>>> import numpy as np
>>> from numpy import linalg as LA
>>> np.set_printoptions(precision=2, suppress=True, linewidth=140)
>>> F = np.array([[-5, -2, 6, 5, -8],
...     [-4, 3, -5, 2, -3],
...     [7, -2, -5, -1, 6],
...     [4, 2, -1, -6, -2],
...     [-8, 3, -7, 0, 9],
...     [2, -2, -4, -4, 2],
...     [1, 5, -6, 2, 8],
...     [7, -8, -5, 6, -6],
...     [-2, 7, 7, 6, 3],
...     [-8, -6, 9, 8, 6]])
>>> F[9] = F[5]
>>> print(F)
[[-5 -2  6  5 -8]
 [-4  3 -5  2 -3]
 [ 7 -2 -5 -1  6]
 [ 4  2 -1 -6 -2]
 [-8  3 -7  0  9]
 [ 2 -2 -4 -4  2]
 [ 1  5 -6  2  8]
 [ 7 -8 -5  6 -6]
 [-2  7  7  6  3]
 [ 2 -2 -4 -4  2]]
>>> # row 9 repeats row 5
>>> Ac = F - F.mean(axis=0)
>>> left, sigma, Vt = LA.svd(Ac, full_matrices=False)
>>> print(LA.matrix_rank(Ac))
5
>>> print(Vt[0] * np.sign(Vt[0, np.abs(Vt[0]).argmax()]))
[-0.03  0.27 -0.46 -0.32  0.78]
>>> print(np.abs(left[:, 0]).argmax())
0
>>> print(sigma)
[20.78 19.4  11.4  10.81  6.28]
>>> print(sigma ** 2 / (sigma ** 2).sum())
[0.39 0.34 0.12 0.11 0.04]
>>> print(np.abs(Vt[-1]))
[0.26 0.73 0.43 0.11 0.45]
>>> D = LA.norm(F[:, None] - F[None], axis=-1)
>>> print(np.unravel_index(D.round(6).argmax(), D.shape))
(np.int64(4), np.int64(7))
>>> print(D[4].round(6).argsort(kind="stable")[:4])
[4 6 1 5]
>>> print(D.mean(axis=1).argmax())
0
>>> W = np.array([[2, 1], [-1, 0], [-2, 1], [-1, -1], [0, 0]])
>>> c = np.array([-1, 0])
>>> hid = np.maximum(F @ W + c, 0)
>>> print(LA.matrix_rank(hid))
2
>>> print(hid)
[[ 0  0]
 [ 0  0]
 [26  3]
 [13  9]
 [ 0  0]
 [17  2]
 [ 6  0]
 [25  0]
 [ 0  0]
 [17  2]]
>>> W2 = np.array([[2, 2, 1], [1, -1, -1]])
>>> print(hid @ W2)
[[ 0  0  0]
 [ 0  0  0]
 [55 49 23]
 [35 17  4]
 [ 0  0  0]
 [36 32 15]
 [12 12  6]
 [50 50 25]
 [ 0  0  0]
 [36 32 15]]
>>> print(W @ W2)
[[ 5  3  1]
 [-2 -2 -1]
 [-3 -5 -3]
 [-3 -1  0]
 [ 0  0  0]]
>>> m1 = np.load("out7.npy")
>>> print(m1)
[[6 0 0]
 [0 2 0]
 [4 7 8]]
>>> B = np.array([[1, 2], [1, 1]])
>>> W2 = np.kron(B, m1)
>>> print(round(float(LA.norm(W2, 2)), 2), round(LA.norm(B, 2) * LA.norm(m1, 2), 2))
30.56 30.56
>>> print(W2.shape)
(6, 6)
>>> print(m1 @ m1)
[[36  0  0]
 [ 0  4  0]
 [56 70 64]]
>>> print(LA.matrix_power(m1, 4))
[[1296    0    0]
 [   0   16    0]
 [5600 4760 4096]]
>>> print(np.allclose(m1, m1.T))
False
>>> print(np.allclose(m1 @ m1.T, m1.T @ m1))
False
>>> print(np.sort(np.abs(LA.eigvals(m1))))
[2. 6. 8.]
>>> print((m1 + m1.T) / 2)
[[6.  0.  2. ]
 [0.  2.  3.5]
 [2.  3.5 8. ]]
>>> print((m1 - m1.T) / 2)
[[ 0.   0.  -2. ]
 [ 0.   0.  -3.5]
 [ 2.   3.5  0. ]]
>>> B = m1 / LA.norm(m1, axis=1, keepdims=True)
>>> cov = B @ B.T
>>> print(np.round(np.degrees(np.arccos(np.clip(cov[0, 2], -1, 1))), 2))
69.38
>>> print(LA.norm(B, axis=1))
[1. 1. 1.]
>>> print((cov - 2 * np.eye(3)).round(6).argmax(axis=1))
[2 2 1]
>>> print(np.argwhere(np.triu(np.abs(cov) > 0.95, 1)))
[]
>>> print((np.abs(cov) > 0.9).astype(int))
[[1 0 0]
 [0 1 0]
 [0 0 1]]
>>> print(cov[0])
[1.   0.   0.35]
>>> Ac = F - F.mean(axis=0)
>>> vecs = LA.svd(Ac)[2][:4]
>>> B = Ac - Ac @ vecs.T @ vecs
>>> print(LA.norm(B, axis=1).round(6).argmax())
1
>>> print(B.std(axis=0))
[0.52 1.45 0.84 0.21 0.9 ]
>>> print(np.diag(vecs.T @ vecs))
[0.93 0.47 0.82 0.99 0.79]
>>> print(round(float(LA.norm(B) / LA.norm(Ac)), 2))
0.19
>>> f = np.array([1, 2, 2])
>>> arr = -3 * np.eye(3) + np.outer(f, f)
>>> print(arr)
[[-2.  2.  2.]
 [ 2.  1.  4.]
 [ 2.  4.  1.]]
>>> rng = np.random.default_rng(3585)
>>> labels = rng.permutation(3)
>>> B = arr[:, labels] * rng.choice([-1, 1], 3)
>>> print(B)
[[-2. -2.  2.]
 [-4.  2.  1.]
 [-1.  2.  4.]]
>>> left, _, Vt = LA.svd(arr.T @ B)
>>> print(np.round(left @ Vt, 2) + 0)
[[ 0.  1.  0.]
 [ 0.  0.  1.]
 [-1.  0.  0.]]
>>> print(labels)
[2 0 1]
>>> print(np.round(LA.lstsq(arr, B)[0], 2) + 0)
[[ 0.  1.  0.]
 [ 0.  0.  1.]
 [-1.  0.  0.]]
>>> print((B - B.T) / 2)
[[ 0.   1.   1.5]
 [-1.   0.  -0.5]
 [-1.5  0.5  0. ]]
>>> print(LA.matrix_power(B, 3))
[[-38.  -8.  32.]
 [-52.  26.   4.]
 [-52.  80.  58.]]
>>> B.inv()
Traceback (most recent call last):
  File "<python-input-68>", line 1, in <module>
    B.inv()
    ^^^^^
AttributeError: 'numpy.ndarray' object has no attribute 'inv'
>>> print(np.allclose(B @ B.T, B.T @ B))
False
>>> print(np.allclose(B, B.T))
False
>>> B = np.array([[7, 3], [7, -4]])
>>> W2 = np.kron(B, arr)
>>> print(W2)
[[-14.  14.  14.  -6.   6.   6.]
 [ 14.   7.  28.   6.   3.  12.]
 [ 14.  28.   7.   6.  12.   3.]
 [-14.  14.  14.   8.  -8.  -8.]
 [ 14.   7.  28.  -8.  -4. -16.]
 [ 14.  28.   7.  -8. -16.  -4.]]
>>> print(round(LA.norm(W2, 2), 2), round(LA.norm(B, 2) * LA.norm(arr, 2), 2))
59.6 59.6
>>> print(LA.matrix_rank(W2))
6
>>> B = arr + rng.integers(-2, 3, (3, 1)) @ rng.integers(-2, 3, (1, 3))
>>> print(B)
[[-2.  2.  2.]
 [ 1.  3.  2.]
 [ 1.  6. -1.]]
>>> print(np.round(LA.svd(B - arr, compute_uv=False), 2) + 0)
[4.24 0.   0.  ]
>>> print(B - arr)
[[ 0.  0.  0.]
 [-1.  2. -2.]
 [-1.  2. -2.]]
>>> print(LA.matrix_rank(B - arr, tol=1e-8))
1
>>> mat = 4 * np.eye(5) + np.ones((5, 5))
>>> print(mat)
[[5. 1. 1. 1. 1.]
 [1. 5. 1. 1. 1.]
 [1. 1. 5. 1. 1.]
 [1. 1. 1. 5. 1.]
 [1. 1. 1. 1. 5.]]
>>> # symmetric, so the eigenvalues are real
>>> B = mat / np.sqrt((mat ** 2).mean(axis=1, keepdims=True))
>>> print(LA.norm(B, axis=1))
[2.24 2.24 2.24 2.24 2.24]
>>> print(LA.matrix_rank(B) == LA.matrix_rank(mat))
True
>>> x = np.array([2, 1, 3, 0, 0])
>>> print((mat * x).sum(axis=1))
[14. 10. 18.  6.  6.]
>>> print(mat @ np.ones(5))
[9. 9. 9. 9. 9.]
>>> print((mat @ x).argmax())
2
>>> print(np.einsum("ij,j->i", mat, x))
[14. 10. 18.  6.  6.]
>>> print(mat @ (2 * x))
[28. 20. 36. 12. 12.]
>>> ev, vecs = LA.eigh(mat)
>>> print(ev.sum(), np.trace(mat))
25.0 25.0
>>> print(np.unique(ev.round(6) + 0, return_counts=True)[1])
[4 1]
>>> print(LA.eigvalsh(mat + -3 * np.eye(5)))
[1. 1. 1. 1. 6.]
>>> print(LA.eigvalsh(mat @ mat))
[16. 16. 16. 16. 81.]
>>> print((ev > 1e-8).sum(), (ev < -1e-8).sum())
5 0
>>> print(ev)
[4. 4. 4. 4. 9.]
>>> x = np.array([9, 3, 0, 3, 6])
>>> y = mat @ x
>>> print(y)
[57. 33. 21. 33. 45.]
>>> print(LA.solve(mat, y + mat[:, 2]))
[9. 3. 1. 3. 6.]
>>> print(np.round(LA.solve(mat, -3 * y), 2) + 0)
[-27.  -9.   0.  -9. -18.]
>>> print(round(LA.eigvalsh(arr).min(), 2))
-3.0
>>> M = np.loadtxt("case6.csv", delimiter=",")
>>> print(M)
[[ 5.05  5.   -9.    5.    9.    7.   -4.    8.    6.   -7.  ]
 [-5.    5.05  2.    7.   -6.    9.    8.   -6.    9.   -2.  ]
 [ 6.   -6.   -8.95  5.   -1.   -6.    3.    2.    9.   -6.  ]
 [ 2.    7.   -4.   -6.95  6.    2.    0.   -6.    1.    0.  ]
 [-9.    2.    7.    5.    0.05  0.   -5.    9.   -4.    8.  ]
 [-3.    9.    1.    1.    2.    1.05 -8.   -2.   -4.    4.  ]
 [ 9.   -3.   -8.    1.    5.   -1.    7.05  5.   -1.    3.  ]
 [ 2.    9.    6.    0.    9.   -7.    0.   -5.95 -1.   -8.  ]
 [ 2.    3.    3.   -3.    5.   -1.   -7.    2.   -5.95  4.  ]
 [ 5.    5.   -9.    5.    9.    7.   -4.    8.    6.   -6.95]]
>>> print(LA.cond(M) > 100)
True
>>> print([round(float(x), 2) for x in LA.svd(M, compute_uv=False)[:3]])
[33.42, 26.54, 22.27]
>>> print(LA.matrix_rank(M, rtol=0.1))
8
>>> print(np.argsort(-LA.norm(M, axis=0).round(6), kind="stable")[:3])
[2 4 7]
>>> f = np.array([-2, 2, -2])
>>> print(np.cross(M[5, :3], M[9, :3]))
[-86. -22. -60.]
>>> print(np.convolve(M[5], f))
[  6.  -24.   22.  -18.   -4.   -0.1  14.1 -14.1  20.  -12.   16.   -8. ]
>>> print(np.polyval(f, M[5]))
[ -26.  -146.    -2.    -2.    -6.    -2.1 -146.   -14.   -42.   -26. ]
>>> cov = M.T @ M
>>> print(np.allclose(cov, cov.T))
True
>>> print(LA.matrix_rank(cov))
10
>>> print(np.diag(cov))
[294.5 344.5 421.1 208.3 370.  271.1 292.7 353.4 304.4 306.3]
>>> print(round(float(np.trace(cov)), 2), round(float((M ** 2).sum()), 2))
3166.32 3166.32
>>> print(np.round(LA.eigvalsh(cov)[::-1], 2) + 0)
[1116.75  704.52  495.96  468.69  198.76  103.46   51.96   20.41    5.81    0.  ]
>>> B = M / LA.norm(M, axis=1, keepdims=True)
>>> cov = B @ B.T
>>> print((cov - 2 * np.eye(10)).round(6).argmax(axis=1))
[9 2 6 7 5 8 2 3 5 0]
>>> print(LA.norm(B, axis=1))
[1. 1. 1. 1. 1. 1. 1. 1. 1. 1.]
>>> X = np.load("m.npy")
>>> print(X)
[[ 1.7  -1.    1.2   0.7   1.4   1.   -0.1  -0.3   0.5  -1.1 ]
 [ 2.    0.9   0.8   0.2   0.2  -0.8   2.1  -0.5  -0.8  -1.6 ]
 [ 0.3  -0.8   0.6  -1.5   0.4   0.5   0.4   0.3  -1.4  -0.5 ]
 [ 0.3   0.1  -0.8   0.9  -0.3   0.8   0.   -0.1   0.3   0.5 ]
 [ 2.    0.91  0.81  0.19  0.16 -0.8   2.12 -0.5  -0.8  -1.6 ]]
>>> f = np.array([-3, -5])
>>> print(np.polyval(f, X[2]))
[-5.9 -2.6 -6.8 -0.5 -6.2 -6.5 -6.2 -5.9 -0.8 -3.5]
>>> print(np.correlate(X[2], X[3], "full"))
[ 0.15 -0.31  0.03 -0.49 -0.07 -0.21  1.3  -2.12  1.33 -2.24  1.54  0.33 -1.66  0.14 -1.16  0.82  0.35 -0.47 -0.15]
>>> print(np.cross(X[2, :3], X[3, :3]))
[0.58 0.42 0.27]
>>> left, sigma, Vt = LA.svd(X)
>>> print(np.argmax(sigma[:-1] / (sigma[1:] + 1e-6)) + 1)
4
>>> print(sigma)
[5.55 2.93 2.55 1.19 0.03]
>>> B = left[:, :4] @ np.diag(sigma[:4]) @ Vt[:4]
>>> print(LA.matrix_rank(B))
4
>>> print(np.round(LA.norm(X - B) / LA.norm(X), 2))
0.0
>>> print(np.round(np.abs(X - B).max(), 2))
0.01
>>> print(B.round(2) + 0)
[[ 1.7  -1.    1.2   0.7   1.4   1.   -0.1  -0.3   0.5  -1.1 ]
 [ 2.    0.9   0.81  0.2   0.19 -0.8   2.1  -0.5  -0.79 -1.6 ]
 [ 0.3  -0.8   0.6  -1.5   0.4   0.5   0.4   0.3  -1.4  -0.5 ]
 [ 0.3   0.1  -0.8   0.9  -0.3   0.8   0.   -0.1   0.3   0.5 ]
 [ 2.    0.91  0.8   0.19  0.17 -0.8   2.12 -0.5  -0.81 -1.6 ]]
>>> print(LA.matrix_rank(X, rtol=0.05))
4
>>> print([round(float(x), 2) for x in LA.svd(X, compute_uv=False)[:3]])
[5.55, 2.93, 2.55]
>>> A = np.loadtxt("layer8.csv", delimiter=",")
>>> print(A)
[[-0.12 -0.33 -0.28  0.2  -0.67  0.45 -0.05 -0.33]
 [-0.4  -0.37  0.15 -0.36 -0.32 -0.24 -0.32  0.54]
 [-0.18  0.53 -0.23  0.5  -0.3  -0.08  0.18  0.51]
 [-0.21  0.46 -0.56 -0.48 -0.05 -0.17 -0.3  -0.29]
 [ 0.15 -0.36 -0.34  0.14 -0.11 -0.75  0.32 -0.17]
 [ 0.15  0.24  0.47  0.3  -0.3  -0.35 -0.54 -0.31]
 [ 0.61 -0.17 -0.41  0.13  0.12  0.1  -0.52  0.34]
 [ 0.58  0.22  0.16 -0.48 -0.49  0.03  0.33  0.12]]
>>> # orthonormal columns
>>> labels = rng.permutation(8)
>>> B = A[:, labels] * rng.choice([-1, 1], 8)
>>> print(B)
[[-0.45  0.28  0.2   0.05  0.33 -0.33 -0.67 -0.12]
 [ 0.24 -0.15 -0.36  0.32 -0.54 -0.37 -0.32 -0.4 ]
 [ 0.08  0.23  0.5  -0.18 -0.51  0.53 -0.3  -0.18]
 [ 0.17  0.56 -0.48  0.3   0.29  0.46 -0.05 -0.21]
 [ 0.75  0.34  0.14 -0.32  0.17 -0.36 -0.11  0.15]
 [ 0.35 -0.47  0.3   0.54  0.31  0.24 -0.3   0.15]
 [-0.1   0.41  0.13  0.52 -0.34 -0.17  0.12  0.61]
 [-0.03 -0.16 -0.48 -0.33 -0.12  0.22 -0.49  0.58]]
>>> left, _, Vt = LA.svd(A.T @ B)
>>> print(labels)
[5 2 3 6 7 1 4 0]
>>> data = np.loadtxt("data.csv", delimiter=",")
>>> print(data)
[[0. 0. 0. 1. 1. 0. 0. 1. 0.]
 [0. 0. 0. 1. 0. 0. 1. 0. 0.]
 [0. 0. 0. 0. 0. 0. 1. 1. 0.]
 [1. 1. 0. 0. 0. 0. 0. 1. 0.]
 [1. 0. 0. 0. 0. 1. 1. 1. 1.]
 [0. 0. 0. 0. 1. 0. 0. 1. 0.]
 [0. 1. 1. 0. 1. 0. 0. 0. 1.]
 [1. 0. 1. 1. 1. 1. 0. 0. 0.]
 [0. 0. 0. 0. 1. 0. 1. 0. 0.]]
>>> # rows and columns are dependent
>>> print(np.allclose(arr @ arr.T, arr.T @ arr))
True
>>> print(np.sort(np.abs(LA.eigvals(arr))))
[3. 3. 6.]
>>> assert arr == arr.T
Traceback (most recent call last):
  File "<python-input-155>", line 1, in <module>
    assert arr == arr.T
           ^^^^^^^^^^^^
ValueError: The truth value of an array with more than one element is ambiguous. Use a.any() or a.all()
>>> print(np.trace(arr))
0.0
>>> arr.inv()
Traceback (most recent call last):
  File "<python-input-157>", line 1, in <module>
    arr.inv()
    ^^^^^^^
AttributeError: 'numpy.ndarray' object has no attribute 'inv'
>>> print(np.round(LA.det(arr), 2))
54.0
>>> print((arr - arr.T) / 2)
[[0. 0. 0.]
 [0. 0. 0.]
 [0. 0. 0.]]
>>> print(LA.matrix_power(arr, 3))
[[  0.  54.  54.]
 [ 54.  81. 108.]
 [ 54. 108.  81.]]
